In [1]: import numpy as np

In [2]: import numpy.linalg as la

In [3]: np.set_printoptions(precision=4, suppress=True, linewidth=160, sign=" ")

In [4]: E = np.loadtxt("w.csv", delimiter=",")

In [5]: E
Out[5]: 
array([[ 12.0203,  15.37  ,   5.6319],
       [  9.8025,  16.4826,   4.9964],
       [ 11.0731,  14.8209,   4.5033],
       [  8.8294,  13.818 ,   6.2058],
       [  8.9012,  14.1805,   2.8546],
       [  9.2997,  16.1697,   4.9718],
       [ 10.3693,  15.4291,   4.8222],
       [  9.1556,  15.104 ,   6.9684],
       [  9.6216,  14.0876,   4.1524],
       [ 10.794 ,  16.6346,   3.9842],
       [ 10.0046,  13.3919,   5.4548]])

In [6]: def softmax(z):
   ...:     e = np.exp(z - z.max(axis=-1, keepdims=True))
   ...:     return e / e.sum(axis=-1, keepdims=True)
   ...: 

In [7]: np.round(softmax(E[2] + 4), 4) + 0
Out[7]: array([ 0.023 ,  0.9769,  0.    ])

In [8]: softmax(E).sum(axis=1)
Out[8]: array([ 1.,  1.,  1.,  1.,  1.,  1.,  1.,  1.,  1.,  1.,  1.])

In [9]: np.round(softmax(10 * E[2]), 4) + 0
Out[9]: array([ 0.,  1.,  0.])

In [10]: S = E @ E.T / np.sqrt(3)

In [11]: softmax(S)[2] @ E
Out[11]: array([ 11.7554,  15.6414,   5.2794])

In [12]: softmax(S).round(6).argmax(axis=1)
Out[12]: array([ 0,  9,  0,  0,  9,  9,  0,  0,  0,  9,  0])

In [13]: Y = E / np.sqrt((E ** 2).mean(axis=1, keepdims=True))

In [14]: Y[10]
Out[14]: array([ 0.9855,  1.3191,  0.5373])

In [15]: la.matrix_rank(Y) == la.matrix_rank(E)
Out[15]: np.True_

In [16]: la.norm(Y, axis=1)
Out[16]: array([ 1.7321,  1.7321,  1.7321,  1.7321,  1.7321,  1.7321,  1.7321,  1.7321,  1.7321,  1.7321,  1.7321])

In [17]: Y = E / la.norm(E, axis=1, keepdims=True)

In [18]: G = Y @ Y.T

In [19]: (np.abs(G) > 0.9).astype(int)
Out[19]: 
array([[ 1,  1,  1,  1,  1,  1,  1,  1,  1,  1,  1],
       [ 1,  1,  1,  1,  1,  1,  1,  1,  1,  1,  1],
       [ 1,  1,  1,  1,  1,  1,  1,  1,  1,  1,  1],
       [ 1,  1,  1,  1,  1,  1,  1,  1,  1,  1,  1],
       [ 1,  1,  1,  1,  1,  1,  1,  1,  1,  1,  1],
       [ 1,  1,  1,  1,  1,  1,  1,  1,  1,  1,  1],
       [ 1,  1,  1,  1,  1,  1,  1,  1,  1,  1,  1],
       [ 1,  1,  1,  1,  1,  1,  1,  1,  1,  1,  1],
       [ 1,  1,  1,  1,  1,  1,  1,  1,  1,  1,  1],
       [ 1,  1,  1,  1,  1,  1,  1,  1,  1,  1,  1],
       [ 1,  1,  1,  1,  1,  1,  1,  1,  1,  1,  1]])

In [20]: la.norm(Y, axis=1)
Out[20]: array([ 1.,  1.,  1.,  1.,  1.,  1.,  1.,  1.,  1.,  1.,  1.])

In [21]: np.argwhere(np.triu(np.abs(G) > 0.95, 1))
Out[21]: 
array([[  0,   1],
       [  0,   2],
       [  0,   3],
       [  0,   4],
       [  0,   5],
       [  0,   6],
       [  0,   7],
       [  0,   8],
       [  0,   9],
       [  0,  10],
       [  1,   2],
       [  1,   3],
       [  1,   4],
       [  1,   5],
       [  1,   6],
       [  1,   7],
       [  1,   8],
       [  1,   9],
       [  1,  10],
       [  2,   3],
       [  2,   4],
       [  2,   5],
       [  2,   6],
       [  2,   7],
       [  2,   8],
       [  2,   9],
       [  2,  10],
       [  3,   4],
       [  3,   5],
       [  3,   6],
       [  3,   7],
       [  3,   8],
       [  3,   9],
       [  3,  10],
       [  4,   5],
       [  4,   6],
       [  4,   7],
       [  4,   8],
       [  4,   9],
       [  4,  10],
       [  5,   6],
       [  5,   7],
       [  5,   8],
       [  5,   9],
       [  5,  10],
       [  6,   7],
       [  6,   8],
       [  6,   9],
       [  6,  10],
       [  7,   8],
       [  7,   9],
       [  7,  10],
       [  8,   9],
       [  8,  10],
       [  9,  10]])

In [22]: (G - 2 * np.eye(11)).round(6).argmax(axis=1)
Out[22]: array([ 10,   5,   8,   7,   9,   1,   8,   3,   6,   4,   0])

In [23]: G[9]
Out[23]: array([ 0.9929,  0.9977,  0.9971,  0.9866,  0.9995,  0.9967,  0.9983,  0.9839,  0.9989,  1.    ,  0.9911])
